$ python3 -q
>>> import numpy as np
>>> np.set_printoptions(precision=1, suppress=True, linewidth=200)
>>> def tidy(a):
...     return np.round(a, 1) + 0
... 
>>> A = np.array([[-1, -3, -2, 0], [-1, -3, -2, 0], [2, 0, 1, 3]])
>>> A
array([[-1, -3, -2,  0],
       [-1, -3, -2,  0],
       [ 2,  0,  1,  3]])
>>> r0 = np.array([4, 5, 2])
>>> np.cross(A[0, :3], A[1, :3])
array([0, 0, 0])
>>> np.array([np.convolve(row, r0, "same") for row in A])
array([[-17, -25, -16,  -4],
       [-17, -25, -16,  -4],
       [ 10,   8,  17,  17]])
>>> np.polyval(r0, A[0])
array([ 1, 23,  8,  2])
>>> np.allclose(A[:-1].T @ np.linalg.lstsq(A[:-1].T, A[-1])[0], A[-1])
False
>>> tidy(A @ np.linalg.pinv(A) @ A)
array([[-1., -3., -2.,  0.],
       [-1., -3., -2.,  0.],
       [ 2.,  0.,  1.,  3.]])
>>> np.abs(np.diag(np.linalg.qr(A)[1])) > 1e-9
array([ True,  True, False])
>>> np.linalg.lstsq(A[:-1].T, A[-1])[2]
np.int32(1)
>>> X = np.loadtxt("run4.csv", delimiter=",")
>>> X
array([[ 0., -3.],
       [-5.,  0.]])
>>> rng = np.random.default_rng(9926)
>>> z = rng.permutation(2)
>>> z
array([0, 1])
>>> A2 = X[z][:, z]
>>> np.diag(A2)
array([0., 0.])
>>> tidy(np.sort(np.abs(np.linalg.eigvals(A2))))
array([3.9, 3.9])
>>> np.allclose(A2, X)
True
>>> A2 = X / np.sqrt((X ** 2).mean(axis=1, keepdims=True))
>>> X - X.mean(axis=1, keepdims=True)
array([[ 1.5, -1.5],
       [-2.5,  2.5]])
>>> tidy(A2[1])
array([-1.4,  0. ])
>>> np.linalg.matrix_rank(X - X.mean(axis=1, keepdims=True))
np.int64(1)
>>> tidy(np.linalg.norm(A2, axis=1))
array([1.4, 1.4])
>>> blk = np.stack([X, 4 * X, X[::-1]])
>>> (blk @ X.T).shape
(3, 2, 2)
>>> np.linalg.matrix_rank(blk)
array([2, 2, 2])
>>> tidy(np.linalg.det(blk))
array([ -15., -240.,   15.])
>>> np.einsum("bij,cij->bc", blk, blk)
array([[ 34., 136.,   0.],
       [136., 544.,   0.],
       [  0.,   0.,  34.]])
